>>> import numpy as np
>>> np.set_printoptions(precision=2, suppress=True, linewidth=120)
>>> rd = lambda a: np.round(a, 2) + 0
>>> F = np.array([[0.8, 2.5, -0.8], [0.2, 0.0, 1.2], [1.6, -0.6, 0.9]])
>>> F
array([[ 0.8,  2.5, -0.8],
       [ 0.2,  0. ,  1.2],
       [ 1.6, -0.6,  0.9]])
>>> vec = np.array([1, 5, 1])
>>> y = F @ vec
>>> y
array([12.5,  1.4, -0.5])
>>> rd(np.linalg.solve(F, F[:, 2]))
array([0., 0., 1.])
>>> rd(np.linalg.solve(F, 5 * y))
array([ 5., 25.,  5.])
>>> rd(np.linalg.solve(F, y + F[:, 1]))
array([1., 6., 1.])
>>> vec = np.array([0, -3, 2])
>>> h = np.maximum(F @ vec, 0)
>>> rd(np.maximum(F @ vec, 0) - np.maximum(-F @ vec, 0))
array([-9.1,  2.4,  3.6])
>>> F * (h > 1e-9)[:, None]
array([[ 0. ,  0. , -0. ],
       [ 0.2,  0. ,  1.2],
       [ 1.6, -0.6,  0.9]])
>>> rd(np.tanh(F @ vec))
array([-1.  ,  0.98,  1.  ])
>>> Y = F / np.sqrt((F ** 2).mean(axis=1, keepdims=True))
>>> np.linalg.matrix_rank(F - F.mean(axis=1, keepdims=True))
np.int64(2)
>>> rd(np.linalg.norm(Y, axis=1))
array([1.73, 1.73, 1.73])
>>> rd(F - F.mean(axis=1, keepdims=True))
array([[-0.03,  1.67, -1.63],
       [-0.27, -0.47,  0.73],
       [ 0.97, -1.23,  0.27]])
>>> u, v = F[0], F[1]
>>> u @ u
np.float64(7.53)
>>> p = (u @ v) / (u @ u) * u
>>> rd((v - p) @ u)
np.float64(0.0)
>>> rd(v - p)
array([0.28, 0.27, 1.12])
>>> rd(np.diff(F, axis=0))
array([[-0.6, -2.5,  2. ],
       [ 1.4, -0.6, -0.3]])
>>> rd(F.sum(axis=0))
array([2.6, 1.9, 1.3])
>>> np.zeros(3, 3)
Traceback (most recent call last):
  File "<python-input-27>", line 1, in <module>
    np.zeros(3, 3)
    ~~~~~~~~^^^^^^
TypeError: Cannot interpret '3' as a data type
>>> F[:, 3]
Traceback (most recent call last):
  File "<python-input-28>", line 1, in <module>
    F[:, 3]
    ~^^^^^^
IndexError: index 3 is out of bounds for axis 1 with size 3
>>> rd(np.linalg.norm(F))
np.float64(3.57)
>>> rd(F - F[0])
array([[ 0. ,  0. ,  0. ],
       [-0.6, -2.5,  2. ],
       [ 0.8, -3.1,  1.7]])
>>> F.sum(axis=1)
array([2.5, 1.4, 1.9])
>>> np.linalg.matrix_rank(F)
np.int64(3)
>>> np.count_nonzero(F)
np.int64(8)
>>> rd(np.linalg.svd(F, compute_uv=False))
array([2.82, 2.  , 0.89])
>>> Y = np.array([[3, 0]])
>>> E = np.block([[np.zeros((1, 1)), Y], [Y.T, np.zeros((2, 2))]])
>>> E
array([[0., 3., 0.],
       [3., 0., 0.],
       [0., 0., 0.]])
>>> # splits into 2 blocks
>>> rank = np.linalg.matrix_rank(E)
>>> rank
np.int64(2)
>>> N = np.linalg.svd(E)[2][rank:].T
>>> N.shape
(3, 1)
>>> np.linalg.matrix_rank(E.T @ E), np.linalg.matrix_rank(E @ E.T)
(np.int64(2), np.int64(2))
>>> [int(np.linalg.matrix_rank(np.delete(E, i, axis=0))) for i in range(3)]
[1, 1, 2]
>>> np.allclose(E @ N, 0)
True
>>> E @ N
array([[0.],
       [0.],
       [0.]])
>>> N[:, 0] / N[np.abs(N[:, 0]).round(6).argmax(), 0]
array([0., 0., 1.])
>>> E @ E
array([[9., 0., 0.],
       [0., 9., 0.],
       [0., 0., 0.]])
>>> (np.linalg.matrix_power((E != 0) + (E.T != 0) + np.eye(3), 3) > 0).astype(int)
array([[1, 1, 0],
       [1, 1, 0],
       [0, 0, 1]])
>>> [round(float(np.linalg.det(E[:i, :i])), 2) + 0 for i in range(1, 4)]
[0.0, -9.0, 0.0]
>>> rd(np.linalg.pinv(E))
array([[0.  , 0.33, 0.  ],
       [0.33, 0.  , 0.  ],
       [0.  , 0.  , 0.  ]])
>>> rd(np.linalg.norm(E, axis=0))
array([3., 3., 0.])
>>> Uu, sigma, Vt = np.linalg.svd(E)
>>> evecs = Vt[:(sigma > 1e-8).sum()]
>>> rng = np.random.default_rng(51166)
>>> vec = E[0] + 4 * E[2] + rng.integers(2) * np.eye(3)[1]
>>> vec
array([0., 4., 0.])
>>> np.allclose(evecs.T @ evecs @ vec, vec)
True
>>> arr = np.array([[0, 1, 1, 1], [1, 0, 0, 1], [1, 0, 0, 0], [1, 1, 0, 0]])
>>> vals, evecs = np.linalg.eig(arr)
>>> rd(np.sort(np.linalg.eigvals(arr.T)))
array([-1.48, -1.  ,  0.31,  2.17])
>>> rd(np.sort(np.linalg.eigvals(arr @ arr)))
array([0.1 , 1.  , 2.19, 4.71])
>>> arr @ arr
array([[3, 1, 0, 1],
       [1, 2, 1, 1],
       [0, 1, 1, 1],
       [1, 1, 1, 2]])
>>> np.trace(arr @ arr @ arr) // 6
np.int64(1)
>>> arr.sum(axis=0)
array([3, 2, 1, 2])
>>> np.argwhere(np.triu(arr))
array([[0, 1],
       [0, 2],
       [0, 3],
       [1, 3]])
>>> L = np.diag(arr.sum(axis=1)) - arr
>>> (np.linalg.eigvalsh(L) < 1e-8).sum()
np.int64(1)
>>> rd(np.linalg.eigvalsh(L))
array([0., 1., 3., 4.])
>>> np.linalg.matrix_rank(L)
np.int64(3)
>>> round(np.linalg.det(L[1:, 1:]))
3
>>> M = np.array([[-5, 3, -1], [0, 4, -4], [3, -4, -2], [1, -1, -3]])
>>> M[:, 2] = 4 * M[:, 1]
>>> M
array([[ -5,   3,  12],
       [  0,   4,  16],
       [  3,  -4, -16],
       [  1,  -1,  -4]])
>>> # null space of dimension 1
>>> np.abs(M).max()
np.int64(16)
>>> M.sum(axis=0)
array([-1,  2,  8])
>>> np.unravel_index(np.abs(M).argmax(), M.shape)
(np.int64(1), np.int64(2))
>>> M.shape
(4, 3)
>>> M[:, 3]
Traceback (most recent call last):
  File "<python-input-80>", line 1, in <module>
    M[:, 3]
    ~^^^^^^
IndexError: index 3 is out of bounds for axis 1 with size 3
>>> np.zeros(4, 3)
Traceback (most recent call last):
  File "<python-input-81>", line 1, in <module>
    np.zeros(4, 3)
    ~~~~~~~~^^^^^^
TypeError: Cannot interpret '3' as a data type
>>> vec = np.array([-9, 1, 4])
>>> h = np.maximum(M @ vec, 0)
>>> np.flatnonzero(h > 1e-9)
array([0, 1])
>>> M.T @ h
array([-480,  560, 2240])
>>> M * (h > 1e-9)[:, None]
array([[-5,  3, 12],
       [ 0,  4, 16],
       [ 0,  0,  0],
       [ 0,  0,  0]])
>>> np.maximum(M @ (3 * vec), 0)
array([288, 204,   0,   0])
>>> h
array([96, 68,  0,  0])
>>> Y = M[0, 0] * M[1:] - np.outer(M[1:, 0], M[0])
>>> Y
array([[  0, -20, -80],
       [  0,  11,  44],
       [  0,   2,   8]])
>>> np.linalg.matrix_rank(Y), np.linalg.matrix_rank(M)
(np.int64(1), np.int64(2))
>>> M[:, 0] / M[0, 0]
array([ 1. , -0. , -0.6, -0.2])
>>> Y.shape
(3, 3)
>>> np.linalg.matrix_rank(Y)
np.int64(1)
>>> Y.sum(axis=1)
array([-100,   55,   10])
>>> rd(Y.mean(axis=0))
array([ 0.  , -2.33, -9.33])
>>> np.diff(Y, axis=0)
array([[  0,  31, 124],
       [  0,  -9, -36]])
>>> np.linalg.rank(Y)
Traceback (most recent call last):
  File "<python-input-98>", line 1, in <module>
    np.linalg.rank(Y)
    ^^^^^^^^^^^^^^
AttributeError: module 'numpy.linalg' has no attribute 'rank'
>>> rd(np.linalg.norm(Y))
np.float64(94.47)
>>> np.count_nonzero(Y)
np.int64(6)
>>> J = np.loadtxt("layer4.csv", delimiter=",")
>>> J
array([[4., 5., 4.],
       [2., 4., 0.],
       [0., 4., 9.]])
>>> Uu, sigma = np.linalg.svd(J)
Traceback (most recent call last):
  File "<python-input-103>", line 1, in <module>
    Uu, sigma = np.linalg.svd(J)
    ^^^^^^^^^
ValueError: too many values to unpack (expected 2)
>>> Uu, sigma, Vt = np.linalg.svd(J, full_matrices=False)
>>> rd(sigma / sigma[0])
array([1.  , 0.45, 0.11])
>>> rd(np.abs(Vt[0]))
array([0.23, 0.58, 0.78])
>>> u = np.array([4, 1, 1])
>>> Y = J + np.outer(u, np.eye(3)[0])
>>> Y
array([[8., 5., 4.],
       [3., 4., 0.],
       [1., 4., 9.]])
>>> np.linalg.matrix_rank(Y - J)
np.int64(1)
>>> u, v = Y[2], Y[1]
>>> u @ v
np.float64(19.0)
>>> p = (u @ v) / (u @ u) * u
>>> rd(p)
array([0.19, 0.78, 1.74])
>>> rd(np.linalg.norm(u + v) ** 2 + np.linalg.norm(u - v) ** 2)
np.float64(246.0)
>>> vals, evecs = np.linalg.eig(J)
>>> rd(np.sort(np.linalg.eigvals(J.T)))
array([ 1.62,  5.23, 10.15])
>>> rd(np.sort(np.linalg.eigvals(J @ J)))
array([  2.62,  27.35, 103.02])
>>> rd(J @ evecs[:, 0] - vals[0] * evecs[:, 0])
array([0., 0., 0.])
>>> Y = np.array([[0, 2], [1, 3]])
>>> data = np.block([[np.zeros((2, 2)), Y], [Y.T, np.zeros((2, 2))]])
>>> data
array([[0., 0., 0., 2.],
       [0., 0., 1., 3.],
       [0., 1., 0., 0.],
       [2., 3., 0., 0.]])
>>> data.ravel(order="F")
array([0., 0., 0., 2., 0., 0., 1., 3., 0., 1., 0., 0., 2., 3., 0., 0.])
>>> data.reshape(2, -1)
array([[0., 0., 0., 2., 0., 0., 1., 3.],
       [0., 1., 0., 0., 2., 3., 0., 0.]])
>>> data.reshape(4, 5)
Traceback (most recent call last):
  File "<python-input-125>", line 1, in <module>
    data.reshape(4, 5)
    ~~~~~~~~~~~~^^^^^^
ValueError: cannot reshape array of size 16 into shape (4,5)
>>> t3 = data.reshape(4, 2, -1)
>>> t3[:, 0]
array([[0., 0.],
       [0., 0.],
       [0., 1.],
       [2., 3.]])
>>> np.swapaxes(t3, 1, 2)[0]
array([[0., 0.],
       [0., 2.]])
>>> K = np.loadtxt("block3.csv", delimiter=",")
>>> K
array([[0., 3., 5., 9.],
       [3., 0., 0., 0.],
       [5., 0., 0., 0.],
       [9., 0., 0., 0.]])
>>> lab = rng.permutation(4)
>>> lab
array([1, 2, 0, 3])
>>> Y = K[lab][:, lab]
>>> rd(np.sort(np.abs(np.linalg.eigvals(Y))))
array([ 0.  ,  0.  , 10.72, 10.72])
>>> np.allclose(Y, K)
False
>>> rd(np.linalg.det(Y)), rd(np.linalg.det(K[lab]))
(np.float64(0.0), np.float64(0.0))
>>> Y
array([[0., 0., 3., 0.],
       [0., 0., 5., 0.],
       [3., 5., 0., 9.],
       [0., 0., 9., 0.]])
>>> np.trace(Y)
np.float64(0.0)
>>> W1 = np.array([[-1, 1, 0, -2, 2],
...     [2, -1, 1, -2, 1],
...     [-2, 2, -2, -2, -2],
...     [-2, 2, 2, 2, -2]])
>>> coef = np.array([5, 4, 4, 3, 3])
>>> act = np.maximum(Y @ W1 + coef, 0)
>>> (act > 0).mean(axis=0)
array([0.  , 1.  , 0.25, 0.25, 0.  ])
>>> act
array([[ 0., 10.,  0.,  0.,  0.],
       [ 0., 14.,  0.,  0.,  0.],
       [ 0., 20., 27.,  5.,  0.],
       [ 0., 22.,  0.,  0.,  0.]])
>>> Z = np.array([[3, 2], [2, 2], [3, 2], [3, 3], [3, 1]])
>>> act @ Z
array([[ 20.,  20.],
       [ 28.,  28.],
       [136., 109.],
       [ 44.,  44.]])
>>> (act @ Z).round(6).argmax(axis=1)
array([0, 0, 0, 0])
>>> W1 @ Z
array([[ -1,  -4],
       [  4,  -1],
       [-20, -12],
       [  4,   8]])
>>> K.ravel(order="F")
array([0., 3., 5., 9., 3., 0., 0., 0., 5., 0., 0., 0., 9., 0., 0., 0.])
>>> K.reshape(2, -1)
array([[0., 3., 5., 9., 3., 0., 0., 0.],
       [5., 0., 0., 0., 9., 0., 0., 0.]])
>>> K.reshape(-1, 2)
array([[0., 3.],
       [5., 9.],
       [3., 0.],
       [0., 0.],
       [5., 0.],
       [0., 0.],
       [9., 0.],
       [0., 0.]])
>>> t3 = K.reshape(4, 2, -1)
>>> np.einsum("ihd,jhd->hij", t3, t3).shape
(2, 4, 4)
>>> t3.shape
(4, 2, 2)
>>> t3.transpose(1, 0, 2)
array([[[0., 3.],
        [3., 0.],
        [5., 0.],
        [9., 0.]],

       [[5., 9.],
        [0., 0.],
        [0., 0.],
        [0., 0.]]])
>>> np.swapaxes(t3, 1, 2)[3]
array([[9., 0.],
       [0., 0.]])
>>> vec = np.array([0, 1, 0])
>>> y = J @ vec
>>> coef, lr = np.zeros(3), 1 / np.linalg.norm(J, 2) ** 2
>>> for i in range(3):
...     coef -= lr * J.T @ (J @ coef - y)
...     if i % 1 == 0: print(i, round(np.linalg.norm(J @ coef - y), 2))
... 
0 2.4
1 1.98
2 1.65
>>> rd(coef)
array([0.28, 0.49, 0.3 ])
>>> W0 = np.loadtxt("data.csv", delimiter=",")
>>> W0
array([[  5.,   8.,   3.,  -1.],
       [  4.,   0.,  -3.,   1.],
       [ -8.,   3., -18.,   6.],
       [  6.,  -6.,  27.,  -9.]])
>>> Uu, sigma, Vt = np.linalg.svd(W0)
>>> evecs = Vt[:(sigma > 1e-8).sum()]
>>> vec = W0[1] + 3 * W0[3] + rng.integers(2) * np.eye(4)[0]
>>> vec
array([ 23., -18.,  78., -26.])
>>> np.allclose(evecs.T @ evecs @ vec, vec)
True
>>> rd(np.linalg.norm(vec - evecs.T @ evecs @ vec))
np.float64(0.0)
>>> Y = np.array([[0, 2], [2, -2]])
>>> Z = np.kron(Y, W0)
>>> Z
array([[  0.,   0.,   0.,  -0.,  10.,  16.,   6.,  -2.],
       [  0.,   0.,  -0.,   0.,   8.,   0.,  -6.,   2.],
       [ -0.,   0.,  -0.,   0., -16.,   6., -36.,  12.],
       [  0.,  -0.,   0.,  -0.,  12., -12.,  54., -18.],
       [ 10.,  16.,   6.,  -2., -10., -16.,  -6.,   2.],
       [  8.,   0.,  -6.,   2.,  -8.,  -0.,   6.,  -2.],
       [-16.,   6., -36.,  12.,  16.,  -6.,  36., -12.],
       [ 12., -12.,  54., -18., -12.,  12., -54.,  18.]])
